In [1]: import numpy as np

In [2]: np.set_printoptions(suppress=True, linewidth=200)

In [3]: J = np.load("x.npy")

In [4]: J
Out[4]: 
array([[-0.8, -0.1,  1.6,  0.1, -0.6,  0.2, -0.1,  0.6],
       [ 0.4,  1.2, -1.2, -0.4, -0.6,  0.2, -1.6, -1. ],
       [ 0.4,  0.3, -1.5, -0.7,  1.4, -1.9,  0.6, -0.7],
       [-0.3,  0.2, -0.9, -0.9,  0. , -2.1, -0.8,  1.1],
       [ 0. , -2.4,  0.1, -0.1,  0.6,  0.6, -2.2,  1.9],
       [ 2.7,  0.6,  3.3,  6.3, -1.8, -4.5, -1.8,  0. ],
       [-1.7, -1.3, -0.6,  0.4, -1.1,  1.2, -0.4,  0.4],
       [-0.2, -0.6,  0.9, -0.9, -0.8,  0.1, -0.7,  1.1],
       [-0.9,  1.5,  0.3, -0.5,  0.7, -0.7,  0.1,  0.7],
       [-2. ,  0.3, -0.3, -1.5,  1.3,  0.1,  1.5, -0.6],
       [-2. ,  1.3,  0.7,  0.7, -0.1, -0.6,  0.5, -0.5],
       [-0.3, -0.1, -0.8, -1.4,  0.5, -1. ,  0.6,  1. ],
       [-0.7,  0.7,  0. , -1.5, -0.8,  0.2,  1. , -0.8],
       [-0.6,  1. ,  1.3,  0.1,  1.1, -1.2,  0.3, -0.3]])

In [5]: U, sig, VT = np.linalg.svd(J, full_matrices=False)

In [6]: print(np.round(U.T @ J @ VT.T, 3) + 0)
[[9.764 0.    0.    0.    0.    0.    0.    0.   ]
 [0.    5.62  0.    0.    0.    0.    0.    0.   ]
 [0.    0.    4.348 0.    0.    0.    0.    0.   ]
 [0.    0.    0.    3.914 0.    0.    0.    0.   ]
 [0.    0.    0.    0.    2.846 0.    0.    0.   ]
 [0.    0.    0.    0.    0.    2.38  0.    0.   ]
 [0.    0.    0.    0.    0.    0.    2.11  0.   ]
 [0.    0.    0.    0.    0.    0.    0.    1.212]]

In [7]: (sig > 1e-8).sum()
Out[7]: np.int64(8)

In [8]: U.shape, sig.shape, VT.shape
Out[8]: ((14, 8), (8,), (8, 8))

In [9]: np.round(sig / sig[0], 3)
Out[9]: array([1.   , 0.576, 0.445, 0.401, 0.291, 0.244, 0.216, 0.124])

In [10]: arr = np.load("test5.npy")

In [11]: arr
Out[11]: 
array([[ -1.02 ,  -0.269,  -0.785,  -1.21 ,  -1.452,  -0.807],
       [ -0.072,   0.641,  -0.429,  -0.578,  -0.267,  -0.531],
       [ -0.13 ,  -0.288,  -1.373,  -0.866,  -0.883,  -0.855],
       [  2.218,   0.014,   2.699,   4.781,   4.174,   2.889],
       [  1.056,  -0.091,   1.32 ,   2.366,   2.744,   1.696],
       [ -2.014,  -0.272,  -2.908,  -3.717,  -4.161,  -2.7  ],
       [ -2.643,  -0.105,  -3.607,  -5.603,  -4.87 ,  -3.914],
       [  2.078,  -0.299,   2.995,   4.99 ,   3.863,   3.588],
       [  0.045,  -0.314,   0.249,   1.12 ,   0.924,   0.228],
       [  4.358,   0.06 ,   6.763,   8.441,   8.499,   6.427],
       [  0.047,  -0.068,   0.722,   0.757,   0.682,   0.726],
       [  1.096,   0.428,   1.899,   2.397,   2.675,   1.797],
       [ -0.63 ,   0.292,  -0.43 ,  -1.529,  -1.276,  -0.702],
       [  0.866,   0.223,   1.547,   2.461,   2.58 ,   1.252],
       [ -1.297,   0.254,  -1.695,  -3.109,  -2.678,  -1.638],
       [ -2.553,  -0.561,  -3.124,  -3.848,  -4.021,  -2.987],
       [ -0.716,  -0.022,  -1.256,  -1.515,  -1.158,  -1.228],
       [ -2.577,  -0.063,  -2.79 ,  -4.373,  -3.808,  -2.423],
       [ -2.451,   0.073,  -3.567,  -4.314,  -3.769,  -2.984],
       [  1.252,  -0.173,   1.647,   2.587,   2.072,   0.825],
       [  1.771,   0.175,   2.973,   4.021,   3.705,   3.037],
       [ -4.562,   0.104,  -6.345,  -8.628,  -9.105,  -6.666],
       [ -3.296,   0.053,  -5.518,  -6.397,  -6.358,  -5.143],
       [ -5.743,   0.371,  -7.775, -10.864, -10.878,  -8.31 ],
       [  0.488,  -0.126,   0.724,   1.254,   0.437,   0.622],
       [ -0.167,  -0.283,  -0.106,  -0.226,   0.237,  -0.343],
       [ -0.364,   0.519,  -1.255,  -0.948,  -0.829,  -0.6  ],
       [  0.15 ,  -0.274,   0.697,   0.2  ,   0.741,   0.87 ]])

In [12]: x = np.array([-3, 3, -2, 3, 3, 1])

In [13]: rhs = arr @ x

In [14]: beta, lr = np.zeros(6), 1 / np.linalg.norm(arr, 2) ** 2

In [15]: for i in range(10):
    ...:     beta -= lr * arr.T @ (arr @ beta - rhs)
    ...:     if i % 2 == 0: print(i, round(np.linalg.norm(arr @ beta - rhs), 3))
    ...: 
0 8.159
2 8.136
4 8.112
6 8.088
8 8.065

In [16]: beta.round(3)
Out[16]: array([0.549, 0.017, 0.759, 1.138, 1.119, 0.798])
